% ipython --no-banner

In [1]: import numpy as np

In [2]: from numpy import linalg as LA

In [3]: np.set_printoptions(suppress=True, linewidth=120)

In [4]: X = np.array([[3, 0, 0, 2], [0, 2, 0, 2], [1, 2, 0, 1], [0, 1, 1, 0]])

In [5]: X
Out[5]: 
array([[3, 0, 0, 2],
       [0, 2, 0, 2],
       [1, 2, 0, 1],
       [0, 1, 1, 0]])

In [6]: Q, Rm = LA.qr(X)

In [7]: np.round(Q.T @ Q, 4) + 0
Out[7]: 
array([[1., 0., 0., 0.],
       [0., 1., 0., 0.],
       [0., 0., 1., 0.],
       [0., 0., 0., 1.]])

In [8]: Rm.round(4)
Out[8]: 
array([[-3.1623, -0.6325,  0.    , -2.2136],
       [ 0.    , -2.9326, -0.341 , -1.5686],
       [ 0.    ,  0.    ,  0.9401, -0.569 ],
       [ 0.    ,  0.    ,  0.    , -1.1471]])

In [9]: np.allclose(Rm.T @ Rm, X.T @ X)
Out[9]: True

In [10]: Q.shape, Rm.shape
Out[10]: ((4, 4), (4, 4))

In [11]: np.trace(Q @ Q.T)
Out[11]: np.float64(4.0)

In [12]: u = np.array([2, -1, 2])

In [13]: np.convolve(X[1], u)
Out[13]: array([ 0,  4, -2,  8, -2,  4])

In [14]: np.cross(X[1, :3], X[2, :3])
Out[14]: array([ 0,  0, -2])

In [15]: out = X[0, 0] * X[1:] - np.outer(X[1:, 0], X[0])

In [16]: out
Out[16]: 
array([[0, 6, 0, 6],
       [0, 6, 0, 1],
       [0, 3, 3, 0]])

In [17]: np.flatnonzero(~out.round(6).any(axis=1))
Out[17]: array([], dtype=int64)

In [18]: np.count_nonzero(X)
Out[18]: np.int64(9)

In [19]: np.round(LA.svd(X, compute_uv=False), 4)
Out[19]: array([4.427 , 2.7451, 1.1719, 0.7022])

In [20]: np.unravel_index(np.abs(X).argmax(), X.shape)
Out[20]: (np.int64(0), np.int64(0))

In [21]: X.sum(axis=0)
Out[21]: array([4, 5, 1, 5])

In [22]: X.sum(axis=1)
Out[22]: array([5, 4, 4, 2])

In [23]: round(LA.norm(X), 4)
Out[23]: np.float64(5.3852)
